$ ipython --no-banner

In [1]: import numpy as np

In [2]: np.set_printoptions(precision=2, suppress=True, linewidth=160)

In [3]: Y = np.array([[3, 0, 0, 3, 3, 2, 3, 2],
   ...:     [2, 2, 2, 0, 3, 1, 0, 0],
   ...:     [1, 3, 3, 2, 2, 1, 1, 3],
   ...:     [3, 0, 0, 3, 1, 0, 0, 2]])

In [4]: X = Y.T @ Y

In [5]: X
Out[5]: 
array([[23,  7,  7, 20, 20,  9, 10, 15],
       [ 7, 13, 13,  6, 12,  5,  3,  9],
       [ 7, 13, 13,  6, 12,  5,  3,  9],
       [20,  6,  6, 22, 16,  8, 11, 18],
       [20, 12, 12, 16, 23, 11, 11, 14],
       [ 9,  5,  5,  8, 11,  6,  7,  7],
       [10,  3,  3, 11, 11,  7, 10,  9],
       [15,  9,  9, 18, 14,  7,  9, 17]])

In [6]: x0 = np.array([-2, 1, -1, 2, -3, -1, -2, 3])

In [7]: h1 = np.maximum(X @ x0, 0)

In [8]: h1
Out[8]: array([0, 0, 0, 0, 0, 0, 0, 0])

In [9]: X.T @ h1
Out[9]: array([0, 0, 0, 0, 0, 0, 0, 0])

In [10]: [round(float(x), 2) for x in np.linalg.svd(X, compute_uv=False)[:3]]
Out[10]: [93.24, 20.09, 8.29]

In [11]: np.linalg.matrix_rank(X, rtol=0.1)
Out[11]: np.int64(2)

In [12]: np.argsort(-np.linalg.norm(X, axis=0).round(6), kind="stable")[:3]
Out[12]: array([4, 0, 3])

In [13]: round(float(np.linalg.norm(X, 2) / np.linalg.norm(X)), 2)
Out[13]: 0.97

In [14]: w, evecs = np.linalg.eigh(X)

In [15]: np.round(np.linalg.svd(X, compute_uv=False), 2) + 0
Out[15]: array([93.24, 20.09,  8.29,  5.38,  0.  ,  0.  ,  0.  ,  0.  ])

In [16]: np.abs(evecs[:, -1])
Out[16]: array([0.45, 0.25, 0.25, 0.44, 0.47, 0.23, 0.25, 0.39])

In [17]: np.round(w.sum(), 2), np.trace(X)
Out[17]: (np.float64(127.0), np.int64(127))

In [18]: np.round(np.linalg.eigvalsh(X @ X), 2) + 0
Out[18]: array([   0.  ,    0.  ,    0.  ,    0.  ,   28.92,   68.76,  403.61, 8693.71])

In [19]: mat = np.load("sample9.npy")

In [20]: mat
Out[20]: 
array([[-2.  , -0.3 , -1.8 ,  0.7 , -0.2 ,  1.1 , -3.98],
       [-2.2 , -0.4 ,  0.5 , -0.4 , -0.3 ,  0.1 , -4.01],
       [ 1.1 , -0.4 , -0.2 ,  0.  , -1.1 ,  1.  ,  2.67],
       [-0.2 , -1.8 , -0.3 ,  0.5 ,  0.7 ,  0.7 , -0.53],
       [ 0.4 ,  0.8 ,  0.7 ,  0.  ,  1.9 ,  1.  ,  0.68],
       [ 0.9 ,  0.6 ,  1.  ,  0.7 , -0.1 ,  0.3 ,  1.75],
       [-0.7 ,  1.2 , -1.3 , -0.1 ,  0.8 ,  0.2 , -1.54],
       [-1.4 , -0.2 ,  1.1 , -1.  ,  0.  ,  0.6 , -2.95],
       [ 1.6 , -0.9 ,  1.3 , -0.4 , -0.5 , -0.2 ,  3.14],
       [ 1.7 ,  0.4 , -0.6 ,  0.4 ,  1.5 ,  1.7 ,  3.49],
       [-0.4 ,  2.3 , -1.  ,  0.3 , -0.6 ,  0.6 , -0.52]])

In [21]: hat = mat @ np.linalg.solve(mat.T @ mat, mat.T)

In [22]: np.round(np.linalg.eigvalsh(hat), 2) + 0
Out[22]: array([0., 0., 0., 0., 1., 1., 1., 1., 1., 1., 1.])

In [23]: np.allclose(hat @ hat, hat)
Out[23]: True

In [24]: np.round(hat @ mat[:, 4], 2) + 0
Out[24]: array([-0.2, -0.3, -1.1,  0.7,  1.9, -0.1,  0.8,  0. , -0.5,  1.5, -0.6])

In [25]: W0 = np.loadtxt("x.csv", delimiter=",")

In [26]: W0
Out[26]: 
array([[ 0.87,  0.  ,  0.  ,  0.5 ],
       [ 0.  ,  1.  ,  0.  ,  0.  ],
       [ 0.  ,  0.  ,  1.  ,  0.  ],
       [-0.5 ,  0.  ,  0.  ,  0.87]])

In [27]: np.linalg.pinv(W0)
Out[27]: 
array([[ 0.87,  0.  ,  0.  , -0.5 ],
       [ 0.  ,  1.  ,  0.  ,  0.  ],
       [ 0.  ,  0.  ,  1.  ,  0.  ],
       [ 0.5 ,  0.  ,  0.  ,  0.87]])

In [28]: np.linalg.norm(W0, axis=0)
Out[28]: array([1., 1., 1., 1.])

In [29]: np.round(W0 @ W0.T, 2) + 0
Out[29]: 
array([[1., 0., 0., 0.],
       [0., 1., 0., 0.],
       [0., 0., 1., 0.],
       [0., 0., 0., 1.]])

In [30]: W0[:, 1] @ W0[:, 2]
Out[30]: np.float64(0.0)

In [31]: Y = W0 / np.sqrt((W0 ** 2).mean(axis=1, keepdims=True))

In [32]: Y[0]
Out[32]: array([1.73, 0.  , 0.  , 1.  ])

In [33]: np.linalg.matrix_rank(W0 - W0.mean(axis=1, keepdims=True))
Out[33]: np.int64(3)

In [34]: np.linalg.matrix_rank(Y) == np.linalg.matrix_rank(W0)
Out[34]: np.True_

In [35]: np.linalg.norm(Y, axis=1)
Out[35]: array([2., 2., 2., 2.])

In [36]: Y = np.array([[2, -3], [2, 2], [0, -3], [0, -1]])

In [37]: np.vstack([W0, Y.T]).shape
Out[37]: (6, 4)

In [38]: np.einsum("ik,kj->ji", W0, Y)
Out[38]: 
array([[ 1.73,  2.  ,  0.  , -1.  ],
       [-3.1 ,  2.  , -3.  ,  0.63]])

In [39]: x0 = np.array([-2, 0, 0, -2])

In [40]: h1 = np.maximum(W0 @ x0, 0)

In [41]: W0 * (h1 > 1e-9)[:, None]
Out[41]: 
array([[ 0.,  0.,  0.,  0.],
       [ 0.,  0.,  0.,  0.],
       [ 0.,  0.,  0.,  0.],
       [-0.,  0.,  0.,  0.]])

In [42]: np.maximum(W0 @ (3 * x0), 0)
Out[42]: array([0., 0., 0., 0.])

In [43]: h1
Out[43]: array([0., 0., 0., 0.])

In [44]: np.maximum(W0 @ x0, 0) - np.maximum(-W0 @ x0, 0)
Out[44]: array([-2.73,  0.  ,  0.  , -0.73])

In [45]: np.tanh(W0 @ x0)
Out[45]: array([-0.99,  0.  ,  0.  , -0.62])

In [46]: data = np.load("out0.npy")

In [47]: data
Out[47]: 
array([[-2,  0,  0,  0,  0,  0],
       [ 0, -3,  0,  0,  0,  0],
       [ 0,  0, -1,  0,  0,  0],
       [ 0,  0,  0,  3,  0,  0],
       [ 0,  0,  0,  0,  3,  0],
       [ 0,  0,  0,  0,  0, -2]])

In [48]: # 6 groups of indices that never mix

In [49]: Y = data / np.linalg.norm(data, axis=1, keepdims=True)

In [50]: C2 = Y @ Y.T

In [51]: C2[1]
Out[51]: array([0., 1., 0., 0., 0., 0.])

In [52]: C2
Out[52]: 
array([[1., 0., 0., 0., 0., 0.],
       [0., 1., 0., 0., 0., 0.],
       [0., 0., 1., 0., 0., 0.],
       [0., 0., 0., 1., 0., 0.],
       [0., 0., 0., 0., 1., 0.],
       [0., 0., 0., 0., 0., 1.]])

In [53]: (C2 - 2 * np.eye(6)).round(6).argmax(axis=1)
Out[53]: array([1, 0, 0, 0, 0, 0])

In [54]: data.T @ data
Out[54]: 
array([[4, 0, 0, 0, 0, 0],
       [0, 9, 0, 0, 0, 0],
       [0, 0, 1, 0, 0, 0],
       [0, 0, 0, 9, 0, 0],
       [0, 0, 0, 0, 9, 0],
       [0, 0, 0, 0, 0, 4]])

In [55]: np.linalg.norm(data, axis=0)
Out[55]: array([2., 3., 1., 3., 3., 2.])

In [56]: np.all(np.linalg.eigvalsh(data) > 0)
Out[56]: np.False_

In [57]: round(float(np.linalg.eigvalsh(data).min()), 2)
Out[57]: -3.0

In [58]: m1 = np.loadtxt("block16.csv", delimiter=",")

In [59]: m1
Out[59]: 
array([[-5.,  2.,  4., -1.],
       [-6.,  1.,  3., -2.],
       [-7.,  0.,  2., -3.]])

In [60]: w1 = np.array([[0, 2, 1, 2], [2, 2, 1, 2], [1, 2, 0, 0], [1, 0, 0, 2]])

In [61]: c = np.array([9, 1, 6, 4])

In [62]: hid = np.maximum(m1 @ w1 + c, 0)

In [63]: np.linalg.matrix_rank(hid)
Out[63]: np.int64(3)

In [64]: hid
Out[64]: 
array([[16.,  3.,  3.,  0.],
       [12.,  0.,  1.,  0.],
       [ 8.,  0.,  0.,  0.]])

In [65]: (hid > 0).astype(int)
Out[65]: 
array([[1, 1, 1, 0],
       [1, 0, 1, 0],
       [1, 0, 0, 0]])

In [66]: Z = np.array([[3, 3], [0, 3], [2, 3], [2, 1]])

In [67]: w1 @ Z
Out[67]: 
array([[ 6, 11],
       [12, 17],
       [ 3,  9],
       [ 7,  5]])

In [68]: hid @ Z
Out[68]: 
array([[54., 66.],
       [38., 39.],
       [24., 24.]])

In [69]: U, sig, VT = np.linalg.svd(hid, full_matrices=False)

In [70]: np.abs(VT[0])
Out[70]: array([0.99, 0.1 , 0.13, 0.  ])

In [71]: round(np.sqrt((sig ** 2).sum()), 2), np.round(np.linalg.norm(hid), 2)
Out[71]: (np.float64(21.98), np.float64(21.98))

In [72]: np.cumsum(sig ** 2) / np.sum(sig ** 2)
Out[72]: array([0.99, 1.  , 1.  ])

In [73]: np.abs(U[:, 0]).round(6).argmax()
Out[73]: np.int64(0)

In [74]: sig
Out[74]: array([21.84,  2.43,  0.45])

In [75]: np.round(U.T @ U, 2) + 0
Out[75]: 
array([[1., 0., 0.],
       [0., 1., 0.],
       [0., 0., 1.]])

In [76]: sig / sig[0]
Out[76]: array([1.  , 0.11, 0.02])

In [77]: np.round(VT @ VT.T, 2) + 0
Out[77]: 
array([[1., 0., 0.],
       [0., 1., 0.],
       [0., 0., 1.]])

In [78]: (sig > 1e-8).sum()
Out[78]: np.int64(3)

In [79]: np.round(U.T @ hid @ VT.T, 2) + 0
Out[79]: 
array([[21.84,  0.  ,  0.  ],
       [ 0.  ,  2.43,  0.  ],
       [ 0.  ,  0.  ,  0.45]])
